$ python -q
>>> import numpy as np
>>> import numpy.linalg as la
>>> np.set_printoptions(precision=2, suppress=True, linewidth=100, legacy="1.25")
>>> rd = lambda a: np.round(a, 2) + 0
>>> K = np.load("mat.npy")
>>> K
array([[ 33.,  54., -18., -30.],
       [ 54.,  78., -27., -45.],
       [-18., -27.,   6.,  15.],
       [-30., -45.,  15.,  22.]])
>>> rng = np.random.default_rng(670546)
>>> labels = rng.permutation(4)
>>> B = K[:, labels] * rng.choice([-1, 1], 4)
>>> B
array([[-18.,  54., -33., -30.],
       [-27.,  78., -54., -45.],
       [  6., -27.,  18.,  15.],
       [ 15., -45.,  30.,  22.]])
>>> left, _, vt = la.svd(K.T @ B)
>>> print(rd(left @ vt))
[[ 0.  0. -1.  0.]
 [ 0.  1.  0.  0.]
 [ 1.  0.  0.  0.]
 [ 0.  0.  0.  1.]]
>>> print(labels)
[2 1 0 3]
>>> rd(la.lstsq(K, B)[0])
array([[ 0.,  0., -1.,  0.],
       [ 0.,  1.,  0.,  0.],
       [ 1.,  0.,  0.,  0.],
       [ 0.,  0.,  0.,  1.]])
>>> x = np.array([0, 1, 3, 0])
>>> y = B @ x
>>> beta, lr = np.zeros(4), 1 / la.norm(B, 2) ** 2
>>> for i in range(3):
...     beta -= lr * B.T @ (B @ beta - y)
...     if i % 1 == 0: print(i, round(la.norm(B @ beta - y), 2))
... 
0 9.23
1 9.22
2 9.22
>>> rd(beta)
array([ 0.18, -0.53,  0.36,  0.3 ])
>>> B = np.array([[-2, 0, 3, 3], [-3, 3, 1, 0], [1, 1, -2, 0], [-2, -2, -1, 3]])
>>> mat = np.block([[np.zeros((4, 4)), B], [B.T, np.zeros((4, 4))]])
>>> mat
array([[ 0.,  0.,  0.,  0., -2.,  0.,  3.,  3.],
       [ 0.,  0.,  0.,  0., -3.,  3.,  1.,  0.],
       [ 0.,  0.,  0.,  0.,  1.,  1., -2.,  0.],
       [ 0.,  0.,  0.,  0., -2., -2., -1.,  3.],
       [-2., -3.,  1., -2.,  0.,  0.,  0.,  0.],
       [ 0.,  3.,  1., -2.,  0.,  0.,  0.,  0.],
       [ 3.,  1., -2., -1.,  0.,  0.,  0.,  0.],
       [ 3.,  0.,  0.,  3.,  0.,  0.,  0.,  0.]])
>>> x = np.array([-2, 7, -9, -4, 2, 3, -8, -3])
>>> mat @ np.ones(8)
array([ 4.,  1.,  0., -2., -6.,  2.,  1.,  6.])
>>> print((mat @ x).argmax())
6
>>> print(mat @ x)
[-37.  -5.  21. -11. -18.  20.  23. -18.]
>>> np.sign((mat @ x).round(6))
array([-1., -1.,  1., -1., -1.,  1.,  1., -1.])
>>> mat * x
array([[ -0.,   0.,  -0.,  -0.,  -4.,   0., -24.,  -9.],
       [ -0.,   0.,  -0.,  -0.,  -6.,   9.,  -8.,  -0.],
       [ -0.,   0.,  -0.,  -0.,   2.,   3.,  16.,  -0.],
       [ -0.,   0.,  -0.,  -0.,  -4.,  -6.,   8.,  -9.],
       [  4., -21.,  -9.,   8.,   0.,   0.,  -0.,  -0.],
       [ -0.,  21.,  -9.,   8.,   0.,   0.,  -0.,  -0.],
       [ -6.,   7.,  18.,   4.,   0.,   0.,  -0.,  -0.],
       [ -6.,   0.,  -0., -12.,   0.,   0.,  -0.,  -0.]])
>>> [round(float(la.det(mat[:i, :i])), 2) + 0 for i in range(1, 9)]
[0.0, 0.0, 0.0, 0.0, 0.0, 0.0, 0.0, 10404.0]
>>> B = mat + rng.integers(-2, 3, (8, 6)) @ rng.integers(-2, 3, (6, 8))
>>> B
array([[ -6.,   1.,   1.,   2.,  -4.,  -3.,   4.,   6.],
       [  1.,   1.,   4.,   8.,  -7.,   1.,   5.,  -2.],
       [ -5.,  -7.,   0., -12.,  11.,   0., -15.,   4.],
       [ -1.,   2.,   7.,   4.,   6.,   8.,  -1.,  -4.],
       [ -7.,   0.,  -5.,   0.,  -6.,  -3.,   5.,   3.],
       [ -4.,   1.,  -4.,  -7.,   1.,  -1.,  -3.,   3.],
       [  2.,  -2.,   4.,   5.,   0.,  -1.,  -1.,  -2.],
       [  4.,  -2.,  -7.,  -1.,  -8., -10.,   0.,   7.]])
>>> np.abs(B - mat).sum(axis=1)
array([19., 26., 52., 39., 33., 24., 20., 39.])
>>> r0, v = B[1], B[3]
>>> r0 @ r0
161.0
>>> p = (r0 @ v) / (r0 @ r0) * r0
>>> rd(la.norm(r0 + v) ** 2 + la.norm(r0 - v) ** 2)
696.0
>>> rd(p)
array([ 0.19,  0.19,  0.75,  1.49, -1.3 ,  0.19,  0.93, -0.37])
>>> la.matrix_rank(np.outer(r0, v))
1
>>> w, evecs = la.eigh(mat)
>>> rd(evecs.T @ mat @ evecs)
array([[-5.96,  0.  ,  0.  ,  0.  ,  0.  ,  0.  ,  0.  ,  0.  ],
       [ 0.  , -4.42,  0.  ,  0.  ,  0.  ,  0.  ,  0.  ,  0.  ],
       [ 0.  ,  0.  , -2.84,  0.  ,  0.  ,  0.  ,  0.  ,  0.  ],
       [ 0.  ,  0.  ,  0.  , -1.36,  0.  ,  0.  ,  0.  ,  0.  ],
       [ 0.  ,  0.  ,  0.  ,  0.  ,  1.36,  0.  ,  0.  ,  0.  ],
       [ 0.  ,  0.  ,  0.  ,  0.  ,  0.  ,  2.84,  0.  ,  0.  ],
       [ 0.  ,  0.  ,  0.  ,  0.  ,  0.  ,  0.  ,  4.42,  0.  ],
       [ 0.  ,  0.  ,  0.  ,  0.  ,  0.  ,  0.  ,  0.  ,  5.96]])
>>> print(rd(la.eigvalsh(mat @ mat)))
[ 1.86  1.86  8.06  8.06 19.55 19.55 35.53 35.53]
>>> print(rd(evecs @ np.diag(w) @ evecs.T))
[[ 0.  0.  0.  0. -2.  0.  3.  3.]
 [ 0.  0.  0.  0. -3.  3.  1.  0.]
 [ 0.  0.  0.  0.  1.  1. -2.  0.]
 [ 0.  0.  0.  0. -2. -2. -1.  3.]
 [-2. -3.  1. -2.  0.  0.  0.  0.]
 [ 0.  3.  1. -2.  0.  0.  0.  0.]
 [ 3.  1. -2. -1.  0.  0.  0.  0.]
 [ 3.  0.  0.  3.  0.  0.  0.  0.]]
>>> print(rd(la.svd(mat, compute_uv=False)))
[5.96 5.96 4.42 4.42 2.84 2.84 1.36 1.36]
>>> rd(la.eigvalsh(mat + -2 * np.eye(8)))
array([-7.96, -6.42, -4.84, -3.36, -0.64,  0.84,  2.42,  3.96])
>>> feats = np.load("w.npy")
>>> feats
array([[2, 1, 1, 1, 2],
       [2, 0, 2, 2, 1],
       [2, 2, 0, 2, 2],
       [0, 0, 0, 0, 3],
       [2, 0, 2, 2, 0]])
>>> print(np.argsort(-la.norm(feats, axis=0).round(6), kind="stable")[:3])
[4 0 3]
>>> la.cond(feats) > 100
True
>>> [round(float(x), 2) for x in la.svd(feats, compute_uv=False)[:3]]
[6.69, 3.45, 1.96]
>>> print(la.matrix_rank(feats, rtol=0.1))
3
>>> r0 = np.array([-6, -4, -2, -8, 6, 8, -8, 2, -5, -9, -4])
>>> v = np.array([-5, 8, 1, 5, -9, 2])
>>> arr = r0[:, None] + v[None, :]
>>> arr
array([[-11,   2,  -5,  -1, -15,  -4],
       [ -9,   4,  -3,   1, -13,  -2],
       [ -7,   6,  -1,   3, -11,   0],
       [-13,   0,  -7,  -3, -17,  -6],
       [  1,  14,   7,  11,  -3,   8],
       [  3,  16,   9,  13,  -1,  10],
       [-13,   0,  -7,  -3, -17,  -6],
       [ -3,  10,   3,   7,  -7,   4],
       [-10,   3,  -4,   0, -14,  -3],
       [-14,  -1,  -8,  -4, -18,  -7],
       [ -9,   4,  -3,   1, -13,  -2]])
>>> # rank 2
>>> np.allclose(arr[:-1].T @ la.lstsq(arr[:-1].T, arr[-1])[0], arr[-1])
True
>>> print(rd(arr @ la.pinv(arr) @ arr))
[[-11.   2.  -5.  -1. -15.  -4.]
 [ -9.   4.  -3.   1. -13.  -2.]
 [ -7.   6.  -1.   3. -11.   0.]
 [-13.   0.  -7.  -3. -17.  -6.]
 [  1.  14.   7.  11.  -3.   8.]
 [  3.  16.   9.  13.  -1.  10.]
 [-13.   0.  -7.  -3. -17.  -6.]
 [ -3.  10.   3.   7.  -7.   4.]
 [-10.   3.  -4.   0. -14.  -3.]
 [-14.  -1.  -8.  -4. -18.  -7.]
 [ -9.   4.  -3.   1. -13.  -2.]]
>>> np.abs(np.diag(la.qr(arr)[1])) > 1e-9
array([ True,  True, False, False, False, False])
>>> th = np.radians(45)
>>> R = np.eye(6)
>>> R[0, 0] = R[4, 4] = np.cos(th)
>>> R[0, 4], R[4, 0] = -np.sin(th), np.sin(th)
>>> print(rd(R))
[[ 0.71  0.    0.    0.   -0.71  0.  ]
 [ 0.    1.    0.    0.    0.    0.  ]
 [ 0.    0.    1.    0.    0.    0.  ]
 [ 0.    0.    0.    1.    0.    0.  ]
 [ 0.71  0.    0.    0.    0.71  0.  ]
 [ 0.    0.    0.    0.    0.    1.  ]]
>>> B = arr @ R.T
>>> rd(B)
array([[  2.83,   2.  ,  -5.  ,  -1.  , -18.38,  -4.  ],
       [  2.83,   4.  ,  -3.  ,   1.  , -15.56,  -2.  ],
       [  2.83,   6.  ,  -1.  ,   3.  , -12.73,   0.  ],
       [  2.83,   0.  ,  -7.  ,  -3.  , -21.21,  -6.  ],
       [  2.83,  14.  ,   7.  ,  11.  ,  -1.41,   8.  ],
       [  2.83,  16.  ,   9.  ,  13.  ,   1.41,  10.  ],
       [  2.83,   0.  ,  -7.  ,  -3.  , -21.21,  -6.  ],
       [  2.83,  10.  ,   3.  ,   7.  ,  -7.07,   4.  ],
       [  2.83,   3.  ,  -4.  ,   0.  , -16.97,  -3.  ],
       [  2.83,  -1.  ,  -8.  ,  -4.  , -22.63,  -7.  ],
       [  2.83,   4.  ,  -3.  ,   1.  , -15.56,  -2.  ]])
>>> np.allclose(la.norm(arr, axis=1), la.norm(B, axis=1))
True
>>> left, s, vt = la.svd(B)
>>> evecs = vt[:(s > 1e-8).sum()]
>>> x = B[3] + -1 * B[7] + rng.integers(2) * np.eye(6)[3]
>>> rd(x)
array([  0.  , -10.  , -10.  , -10.  , -14.14, -10.  ])
>>> print(la.matrix_rank(np.vstack([B, x])))
2
>>> rd(la.norm(x - evecs.T @ evecs @ x))
0.0
>>> rd(np.diag(evecs.T @ evecs))
array([0.04, 0.46, 0.17, 0.28, 0.87, 0.18])
>>> np.allclose(evecs.T @ evecs @ x, x)
True
>>> X = np.load("sample3.npy")
>>> rd(X)
array([[-0.34, -0.73,  0.24, -0.19, -0.09, -0.18, -0.48],
       [ 0.38, -0.17, -0.21, -0.13, -0.22, -0.8 ,  0.28],
       [-0.62, -0.25, -0.11,  0.08, -0.06,  0.04,  0.73],
       [ 0.  ,  0.21,  0.81, -0.4 ,  0.22, -0.16,  0.26],
       [-0.34,  0.35, -0.38, -0.75, -0.15, -0.03, -0.15],
       [-0.48,  0.4 ,  0.02,  0.42,  0.25, -0.55, -0.27],
       [-0.1 ,  0.23,  0.3 ,  0.19, -0.9 ,  0.03, -0.05]])
>>> # columns are unit length and at right angles
>>> left, s, vt = la.svd(arr)
>>> rd(s)
array([56.43, 36.82,  0.  ,  0.  ,  0.  ,  0.  ])
>>> B = left[:, :2] @ np.diag(s[:2]) @ vt[:2]
>>> print(la.matrix_rank(arr, rtol=0.05))
2
>>> la.matrix_rank(B)
2
>>> print(rd(B))
[[-11.   2.  -5.  -1. -15.  -4.]
 [ -9.   4.  -3.   1. -13.  -2.]
 [ -7.   6.  -1.   3. -11.   0.]
 [-13.   0.  -7.  -3. -17.  -6.]
 [  1.  14.   7.  11.  -3.   8.]
 [  3.  16.   9.  13.  -1.  10.]
 [-13.   0.  -7.  -3. -17.  -6.]
 [ -3.  10.   3.   7.  -7.   4.]
 [-10.   3.  -4.   0. -14.  -3.]
 [-14.  -1.  -8.  -4. -18.  -7.]
 [ -9.   4.  -3.   1. -13.  -2.]]
